% python3 -q
>>> import numpy as np
>>> from numpy import linalg as LA
>>> np.set_printoptions(precision=3, suppress=True, linewidth=100, sign=" ")
>>> arr = np.cumsum(np.array([[3, 4, 0],
...     [0, 4, 0],
...     [1, 1, 4],
...     [3, 5, 5],
...     [3, 3, 5],
...     [3, 0, 1],
...     [2, 3, 2],
...     [4, 3, 3],
...     [3, 0, 5],
...     [4, 5, 3],
...     [1, 0, 5],
...     [5, 4, 4],
...     [4, 4, 1],
...     [1, 1, 0],
...     [2, 4, 4],
...     [2, 1, 0],
...     [0, 1, 5],
...     [1, 3, 2],
...     [1, 2, 5],
...     [0, 5, 1],
...     [2, 0, 4],
...     [1, 2, 2],
...     [0, 4, 4],
...     [1, 4, 4],
...     [5, 0, 2],
...     [0, 1, 5],
...     [5, 3, 1],
...     [3, 5, 1],
...     [4, 1, 1],
...     [2, 4, 2],
...     [4, 2, 1],
...     [4, 1, 5]]), axis=0)
>>> arr
array([[  3,   4,   0],
       [  3,   8,   0],
       [  4,   9,   4],
       [  7,  14,   9],
       [ 10,  17,  14],
       [ 13,  17,  15],
       [ 15,  20,  17],
       [ 19,  23,  20],
       [ 22,  23,  25],
       [ 26,  28,  28],
       [ 27,  28,  33],
       [ 32,  32,  37],
       [ 36,  36,  38],
       [ 37,  37,  38],
       [ 39,  41,  42],
       [ 41,  42,  42],
       [ 41,  43,  47],
       [ 42,  46,  49],
       [ 43,  48,  54],
       [ 43,  53,  55],
       [ 45,  53,  59],
       [ 46,  55,  61],
       [ 46,  59,  65],
       [ 47,  63,  69],
       [ 52,  63,  71],
       [ 52,  64,  76],
       [ 57,  67,  77],
       [ 60,  72,  78],
       [ 64,  73,  79],
       [ 66,  77,  81],
       [ 70,  79,  82],
       [ 74,  80,  87]])
>>> x = np.array([-2, 6, 5])
>>> arr @ np.eye(3)[1]
array([  4.,   8.,   9.,  14.,  17.,  17.,  20.,  23.,  23.,  28.,  28.,  32.,  36.,  37.,  41.,
        42.,  43.,  46.,  48.,  53.,  53.,  55.,  59.,  63.,  63.,  64.,  67.,  72.,  73.,  77.,
        79.,  80.])
>>> arr * x
array([[  -6,   24,    0],
       [  -6,   48,    0],
       [  -8,   54,   20],
       [ -14,   84,   45],
       [ -20,  102,   70],
       [ -26,  102,   75],
       [ -30,  120,   85],
       [ -38,  138,  100],
       [ -44,  138,  125],
       [ -52,  168,  140],
       [ -54,  168,  165],
       [ -64,  192,  185],
       [ -72,  216,  190],
       [ -74,  222,  190],
       [ -78,  246,  210],
       [ -82,  252,  210],
       [ -82,  258,  235],
       [ -84,  276,  245],
       [ -86,  288,  270],
       [ -86,  318,  275],
       [ -90,  318,  295],
       [ -92,  330,  305],
       [ -92,  354,  325],
       [ -94,  378,  345],
       [-104,  378,  355],
       [-104,  384,  380],
       [-114,  402,  385],
       [-120,  432,  390],
       [-128,  438,  395],
       [-132,  462,  405],
       [-140,  474,  410],
       [-148,  480,  435]])
>>> arr @ np.ones(3)
array([   7.,   11.,   17.,   30.,   41.,   45.,   52.,   62.,   70.,   82.,   88.,  101.,  110.,
        112.,  122.,  125.,  131.,  137.,  145.,  151.,  157.,  162.,  170.,  179.,  186.,  192.,
        201.,  210.,  216.,  224.,  231.,  241.])
>>> arr @ x
array([  18,   42,   66,  115,  152,  151,  175,  200,  219,  256,  279,  313,  334,  338,  378,
        380,  411,  437,  472,  507,  523,  543,  587,  629,  629,  660,  673,  702,  705,  735,
        744,  767])
>>> (arr * x).sum(axis=1)
array([  18,   42,   66,  115,  152,  151,  175,  200,  219,  256,  279,  313,  334,  338,  378,
        380,  411,  437,  472,  507,  523,  543,  587,  629,  629,  660,  673,  702,  705,  735,
        744,  767])
>>> np.einsum("ij,j->i", arr, x)
array([  18,   42,   66,  115,  152,  151,  175,  200,  219,  256,  279,  313,  334,  338,  378,
        380,  411,  437,  472,  507,  523,  543,  587,  629,  629,  660,  673,  702,  705,  735,
        744,  767])
>>> np.sign((arr @ x).round(6))
array([ 1,  1,  1,  1,  1,  1,  1,  1,  1,  1,  1,  1,  1,  1,  1,  1,  1,  1,  1,  1,  1,  1,  1,
        1,  1,  1,  1,  1,  1,  1,  1,  1])
>>> C = arr[[30, 7]].astype(float)
>>> for _ in range(7):
...     idx = LA.norm(arr[:, None] - C, axis=-1).argmin(axis=1)
...     C = np.array([arr[idx == j].mean(axis=0) for j in range(2)])
... 
>>> idx
array([ 1,  1,  1,  1,  1,  1,  1,  1,  1,  1,  1,  1,  1,  1,  1,  1,  0,  0,  0,  0,  0,  0,  0,
        0,  0,  0,  0,  0,  0,  0,  0,  0])
>>> np.bincount(idx)
array([ 16,  16])
>>> C[1] - C[0]
array([-32.125, -38.5  , -45.5  ])
>>> A = np.load("w.npy")
>>> A
array([[ 0.   ,  1.516, -0.2  , -0.3  ,  0.5  ,  2.1  , -0.2  ],
       [-0.6  , -6.991, -1.2  , -0.2  , -2.3  ,  0.1  ,  0.3  ],
       [ 0.5  , -1.752, -0.5  , -1.   , -0.6  ,  1.2  ,  1.1  ],
       [-0.8  , -6.195,  1.1  , -0.3  , -2.1  , -0.7  ,  0.5  ],
       [ 0.2  ,  5.973, -2.7  ,  0.3  ,  2.   , -2.   , -1.4  ],
       [-1.2  , -0.155,  0.5  ,  1.3  ,  0.   , -0.4  , -0.1  ],
       [-0.3  ,  1.061, -0.5  ,  0.6  ,  0.4  ,  0.9  ,  0.7  ],
       [ 1.5  ,  0.748,  0.7  ,  0.3  ,  0.2  , -1.1  ,  1.   ],
       [-1.3  ,  0.529,  0.7  ,  1.4  ,  0.2  , -0.8  , -0.6  ],
       [ 0.1  ,  0.928,  0.5  ,  1.5  ,  0.3  , -1.1  , -2.   ],
       [ 0.9  ,  1.78 ,  2.   ,  0.3  ,  0.6  , -0.5  ,  0.2  ],
       [-1.8  ,  6.028,  0.5  ,  0.7  ,  2.   ,  1.2  ,  1.2  ],
       [ 1.5  , -1.552,  1.6  , -1.5  , -0.5  , -1.   , -0.3  ],
       [ 1.4  ,  5.87 , -0.7  ,  0.7  ,  2.   ,  1.2  ,  1.   ],
       [-1.1  , -1.712, -2.   ,  1.2  , -0.6  ,  0.9  ,  0.1  ],
       [-1.3  , -1.882, -0.4  ,  0.2  , -0.6  ,  0.   , -0.7  ],
       [-1.2  ,  3.917,  1.5  , -1.   ,  1.3  , -0.1  , -0.4  ],
       [ 1.7  , -1.686,  1.2  ,  1.6  , -0.5  , -1.   ,  1.3  ],
       [-0.2  ,  1.807,  3.1  , -0.2  ,  0.6  , -0.3  ,  1.2  ],
       [-0.4  ,  2.384,  0.1  ,  1.4  ,  0.8  , -0.3  , -1.3  ],
       [ 1.4  , -1.745, -0.9  ,  0.2  , -0.6  , -1.8  , -0.9  ],
       [-1.8  , -1.728,  0.4  , -0.8  , -0.6  ,  0.6  , -1.   ],
       [ 1.2  , -1.864,  0.5  , -0.9  , -0.6  ,  1.3  ,  0.7  ],
       [ 1.1  ,  3.656, -1.2  , -0.6  ,  1.2  , -0.3  ,  0.6  ],
       [-0.4  ,  1.566,  0.1  , -2.4  ,  0.6  , -0.1  , -0.6  ],
       [-0.2  , -1.24 ,  0.   ,  2.5  , -0.4  ,  1.3  ,  0.   ]])
>>> M2 = np.c_[A[:, :5] @ np.array([[-2, -2, -2, -2, 0],
...     [2, 3, -1, 3, 1],
...     [3, -2, -1, 1, 3],
...     [1, 2, 3, -1, -3],
...     [-3, 3, 3, 3, 1]]), np.array([2, 1, 3, 0, -2, -2, -3, -2, 3, 2, -2, 0, -1, -3, 1, -2, -1, 0, -2, 3, 3, 2, 3, -2, -3, -3])]
>>> M2
array([[  0.632,   5.848,  -0.716,   6.148,   2.316,   2.   ],
       [ -9.682, -24.673,   1.891, -27.673, -12.291,   1.   ],
       [ -5.204,  -9.056,  -3.548,  -7.556,  -0.852,   3.   ],
       [ -1.49 , -26.085,  -0.505, -21.885,  -4.095,   0.   ],
       [ -2.254,  29.519,   3.227,  20.519,  -1.027,  -2.   ],
       [  4.89 ,   3.535,   5.955,   1.135,  -2.555,  -2.   ],
       [  0.622,   7.183,   3.039,   3.883,  -1.839,  -3.   ],
       [  0.296,  -0.956,  -2.948,   0.244,   2.148,  -2.   ],
       [  6.558,   6.187,   6.171,   4.087,  -1.371,   3.   ],
       [  3.756,   5.484,   3.772,   2.484,  -1.772,   2.   ],
       [  6.26 ,   1.94 ,  -2.88 ,   7.04 ,   7.48 ,  -2.   ],
       [ 11.856,  28.084,   5.172,  27.484,   7.428,   0.   ],
       [ -1.304, -15.356,  -9.048,  -6.056,   7.248,  -1.   ],
       [  1.54 ,  23.61 ,   0.13 ,  19.41 ,   3.67 ,  -3.   ],
       [ -4.224,   1.664,   7.712,  -7.936, -11.912,   1.   ],
       [ -0.364,  -3.646,   3.682,  -5.446,  -4.282,  -2.   ],
       [  9.834,  13.051,  -2.117,  20.551,  12.717,  -1.   ],
       [ -0.072,  -9.158,   0.386, -10.358,  -3.386,   0.   ],
       [ 11.314,   1.021,  -3.307,  10.921,  12.307,  -2.   ],
       [  4.868,  12.952,   4.916,   9.052,  -0.716,   3.   ],
       [ -6.99 ,  -7.635,  -1.355, -10.935,  -5.645,   3.   ],
       [  2.344,  -5.784,   0.728,  -2.184,   1.272,   2.   ],
       [ -3.728, -12.592,  -5.536,  -8.392,   1.736,   3.   ],
       [ -2.688,  13.568,  -2.856,  11.768,   3.056,  -2.   ],
       [  0.032,   2.298,  -6.266,   9.798,   9.666,  -3.   ],
       [  1.62 ,   0.48 ,   7.94 ,  -7.02 ,  -9.14 ,  -3.   ]])
>>> np.round(LA.norm(M2 - A @ LA.lstsq(A, M2)[0], axis=0), 3) + 0
array([ 0.   ,  0.   ,  0.   ,  0.   ,  0.   ,  9.049])
>>> np.argsort(-LA.norm(A, axis=0).round(6), kind="stable")[:3]
array([ 1,  2,  3])
>>> np.round(LA.norm(A, 2) / LA.norm(A), 3)
np.float64(0.816)
>>> LA.cond(A) > 100
np.True_
>>> LA.matrix_rank(A, rtol=0.1)
np.int64(6)
>>> C = A[[8, 13]].astype(float)
>>> for _ in range(5):
...     idx = LA.norm(A[:, None] - C, axis=-1).argmin(axis=1)
...     C = np.array([A[idx == j].mean(axis=0) for j in range(2)])
... 
>>> idx
array([ 0,  0,  0,  0,  1,  0,  0,  0,  0,  0,  0,  1,  0,  1,  0,  0,  1,  0,  0,  1,  0,  0,  0,
        1,  0,  0])
>>> np.bincount(idx)
array([ 20,   6])
>>> m1 = np.loadtxt("mat.csv", delimiter=",")
>>> m1
array([[ 0.,  4.],
       [ 4.,  0.]])
>>> np.all(LA.eigvalsh(m1) > 0)
np.False_
>>> round(float(LA.eigvalsh(m1).min()), 3)
-4.0
>>> ev, vecs = LA.eig(m1)
>>> m1 @ vecs[:, 0] - ev[0] * vecs[:, 0]
array([ 0.,  0.])
>>> def softmax(z):
...     e = np.exp(z - z.max(axis=-1, keepdims=True))
...     return e / e.sum(axis=-1, keepdims=True)
... 
>>> np.round(softmax(10 * m1[1]), 3) + 0
array([ 1.,  0.])
>>> softmax(m1[1] + -1)
array([ 0.982,  0.018])
>>> att = m1 @ m1.T / np.sqrt(2)
>>> np.round(softmax(att + np.triu(np.full(att.shape, -np.inf), 1)), 3) + 0
array([[ 1.,  0.],
       [ 0.,  1.]])
>>> np.round(softmax(att)[1] @ m1, 3) + 0
array([ 4.,  0.])
>>> np.sort(np.abs(LA.eigvals(m1)))
array([ 4.,  4.])
>>> round(np.abs(LA.eigvals(m1)).max(), 3)
np.float64(4.0)
>>> np.allclose(m1, m1.T)
True
>>> assert m1 == m1.T
Traceback (most recent call last):
  File "<python-input-46>", line 1, in <module>
    assert m1 == m1.T
           ^^^^^^^^^^
ValueError: The truth value of an array with more than one element is ambiguous. Use a.any() or a.all()
>>> m1 @ m1
array([[ 16.,   0.],
       [  0.,  16.]])
>>> (m1 + m1.T) / 2
array([[ 0.,  4.],
       [ 4.,  0.]])
>>> (m1 - m1.T) / 2
array([[ 0.,  0.],
       [ 0.,  0.]])
>>> W0 = np.load("sample0.npy")
>>> W0
array([[ 0.842, -0.338, -0.158, -0.383, -0.068, -0.023],
       [-0.338,  0.277, -0.338, -0.82 , -0.145, -0.048],
       [-0.158, -0.338,  0.842, -0.383, -0.068, -0.023],
       [-0.383, -0.82 , -0.383,  0.071, -0.164, -0.055],
       [-0.068, -0.145, -0.068, -0.164,  0.971, -0.01 ],
       [-0.023, -0.048, -0.023, -0.055, -0.01 ,  0.997]])
>>> r0 = np.array([2, 0, -3])
>>> np.convolve(W0[4], r0)
array([-0.135, -0.289,  0.068,  0.106,  2.145,  0.473, -2.913,  0.029])
>>> np.round(np.correlate(W0[4], W0[2], "full"), 3) + 0
array([ 0.002,  0.008,  0.037,  0.007, -0.084,  0.   , -0.463,  0.888, -0.31 , -0.15 ,  0.002])
>>> ev, vecs = LA.eigh(W0)
>>> np.round(ev.sum(), 3), np.trace(W0)
(np.float64(4.0), np.float64(4.0))
>>> np.round(vecs.T @ W0 @ vecs, 3) + 0
array([[-1.,  0.,  0.,  0.,  0.,  0.],
       [ 0.,  1.,  0.,  0.,  0.,  0.],
       [ 0.,  0.,  1.,  0.,  0.,  0.],
       [ 0.,  0.,  0.,  1.,  0.,  0.],
       [ 0.,  0.,  0.,  0.,  1.,  0.],
       [ 0.,  0.,  0.,  0.,  0.,  1.]])
>>> LA.svd(W0, compute_uv=False)
array([ 1.,  1.,  1.,  1.,  1.,  1.])
>>> np.round(vecs.T @ vecs, 3) + 0
array([[ 1.,  0.,  0.,  0.,  0.,  0.],
       [ 0.,  1.,  0.,  0.,  0.,  0.],
       [ 0.,  0.,  1.,  0.,  0.,  0.],
       [ 0.,  0.,  0.,  1.,  0.,  0.],
       [ 0.,  0.,  0.,  0.,  1.,  0.],
       [ 0.,  0.,  0.,  0.,  0.,  1.]])
>>> ev
array([-1.,  1.,  1.,  1.,  1.,  1.])
